% python3 -q
>>> import numpy as np
>>> np.set_printoptions(precision=1, suppress=True, linewidth=140)
>>> rd = lambda a: np.round(a, 1) + 0
>>> A = np.diag(np.array([-2, -2, -1, -1, 3, 3, -2, -2, 0, -3])) + -1 * np.eye(10, k=1) + -1 * np.eye(10, k=-1)
>>> A
array([[-2., -1.,  0.,  0.,  0.,  0.,  0.,  0.,  0.,  0.],
       [-1., -2., -1.,  0.,  0.,  0.,  0.,  0.,  0.,  0.],
       [ 0., -1., -1., -1.,  0.,  0.,  0.,  0.,  0.,  0.],
       [ 0.,  0., -1., -1., -1.,  0.,  0.,  0.,  0.,  0.],
       [ 0.,  0.,  0., -1.,  3., -1.,  0.,  0.,  0.,  0.],
       [ 0.,  0.,  0.,  0., -1.,  3., -1.,  0.,  0.,  0.],
       [ 0.,  0.,  0.,  0.,  0., -1., -2., -1.,  0.,  0.],
       [ 0.,  0.,  0.,  0.,  0.,  0., -1., -2., -1.,  0.],
       [ 0.,  0.,  0.,  0.,  0.,  0.,  0., -1.,  0., -1.],
       [ 0.,  0.,  0.,  0.,  0.,  0.,  0.,  0., -1., -3.]])
>>> # symmetric, so the eigenvalues are real
>>> ev, vecs = np.linalg.eigh(A)
>>> rd(vecs.T @ vecs)
array([[1., 0., 0., 0., 0., 0., 0., 0., 0., 0.],
       [0., 1., 0., 0., 0., 0., 0., 0., 0., 0.],
       [0., 0., 1., 0., 0., 0., 0., 0., 0., 0.],
       [0., 0., 0., 1., 0., 0., 0., 0., 0., 0.],
       [0., 0., 0., 0., 1., 0., 0., 0., 0., 0.],
       [0., 0., 0., 0., 0., 1., 0., 0., 0., 0.],
       [0., 0., 0., 0., 0., 0., 1., 0., 0., 0.],
       [0., 0., 0., 0., 0., 0., 0., 1., 0., 0.],
       [0., 0., 0., 0., 0., 0., 0., 0., 1., 0.],
       [0., 0., 0., 0., 0., 0., 0., 0., 0., 1.]])
>>> np.unique(ev.round(6) + 0, return_counts=True)[1]
array([1, 1, 1, 1, 1, 1, 1, 1, 1, 1])
>>> rd(vecs.T @ A @ vecs)
array([[-3.5,  0. ,  0. ,  0. ,  0. ,  0. ,  0. ,  0. ,  0. ,  0. ],
       [ 0. , -3.3,  0. ,  0. ,  0. ,  0. ,  0. ,  0. ,  0. ,  0. ],
       [ 0. ,  0. , -3.1,  0. ,  0. ,  0. ,  0. ,  0. ,  0. ,  0. ],
       [ 0. ,  0. ,  0. , -2.1,  0. ,  0. ,  0. ,  0. ,  0. ,  0. ],
       [ 0. ,  0. ,  0. ,  0. , -1.4,  0. ,  0. ,  0. ,  0. ,  0. ],
       [ 0. ,  0. ,  0. ,  0. ,  0. , -1.1,  0. ,  0. ,  0. ,  0. ],
       [ 0. ,  0. ,  0. ,  0. ,  0. ,  0. ,  0.2,  0. ,  0. ,  0. ],
       [ 0. ,  0. ,  0. ,  0. ,  0. ,  0. ,  0. ,  0.7,  0. ,  0. ],
       [ 0. ,  0. ,  0. ,  0. ,  0. ,  0. ,  0. ,  0. ,  2.3,  0. ],
       [ 0. ,  0. ,  0. ,  0. ,  0. ,  0. ,  0. ,  0. ,  0. ,  4.2]])
>>> print(np.abs(vecs[:, -1]).round(6).argmax())
4
>>> rd(ev.sum()), np.trace(A)
(np.float64(-7.0), np.float64(-7.0))
>>> rd(np.linalg.eigvalsh(A + 2 * np.eye(10)))
array([-1.5, -1.3, -1.1, -0.1,  0.6,  0.9,  2.2,  2.7,  4.3,  6.2])
